% python3 -q
>>> import numpy as np
>>> np.set_printoptions(precision=4, suppress=True, linewidth=160)
>>> rnd = lambda a: np.round(a, 4) + 0
>>> K = np.array([[-0.4, 0.3, -0.5], [1.1, -0.5, 0.9], [-1.8, -1.3, 1.4]])
>>> vals, evecs = np.linalg.eig(K)
>>> rnd(np.sort(np.linalg.eigvals(K.T)))
array([-0.8211, -0.0262,  1.3473])
>>> rnd(np.sort(np.linalg.eigvals(np.linalg.inv(K))))
array([-38.145 ,  -1.2179,   0.7422])
>>> rnd(np.sort(np.linalg.eigvals(K @ K)))
array([0.0007, 0.6741, 1.8152])
>>> rnd(np.prod(vals))
np.float64(0.029)
>>> [round(float(x), 4) for x in np.linalg.svd(K, compute_uv=False)[:3]]
[2.6289, 1.6579, 0.0067]
>>> np.linalg.cond(K) > 100
np.True_
>>> np.argsort(-np.linalg.norm(K, axis=0).round(6), kind="stable")[:3]
array([0, 2, 1])
>>> rnd(K.sum(axis=1))
array([-0.6,  1.5, -1.7])
>>> np.unravel_index(np.abs(K).argmax(), K.shape)
(np.int64(2), np.int64(0))
>>> np.abs(K).max()
np.float64(1.8)
>>> rnd(K.sum(axis=0))
array([-1.1, -1.5,  1.8])
>>> rnd(K.mean(axis=0))
array([-0.3667, -0.5   ,  0.6   ])
>>> np.linalg.rank(K)
Traceback (most recent call last):
  File "<python-input-17>", line 1, in <module>
    np.linalg.rank(K)
    ^^^^^^^^^^^^^^
AttributeError: module 'numpy.linalg' has no attribute 'rank'
>>> np.linalg.matrix_rank(K)
np.int64(3)
>>> q, evecs = np.linalg.qr(K[:, :1])[0], np.linalg.qr(K[:, 1:])[0]
>>> sv = np.linalg.svd(q.T @ evecs, compute_uv=False)
>>> rnd(np.degrees(np.arccos(sv.clip(0, 1))))
array([1.478])
>>> rnd(sv)
array([0.9997])
>>> (sv > 0.9).sum()
np.int64(1)
>>> f = np.array([-8, 0, -5])
>>> A2 = K + np.outer(f, np.eye(3)[2])
>>> rnd(np.linalg.det(A2) / np.linalg.det(K)), rnd(1 + np.linalg.solve(K, f)[2])
(np.float64(666.1724), np.float64(666.1724))
>>> np.linalg.matrix_rank(np.linalg.inv(A2) - np.linalg.inv(K), tol=1e-8)
np.int64(1)
>>> A2
array([[-0.4,  0.3, -8.5],
       [ 1.1, -0.5,  0.9],
       [-1.8, -1.3, -3.6]])
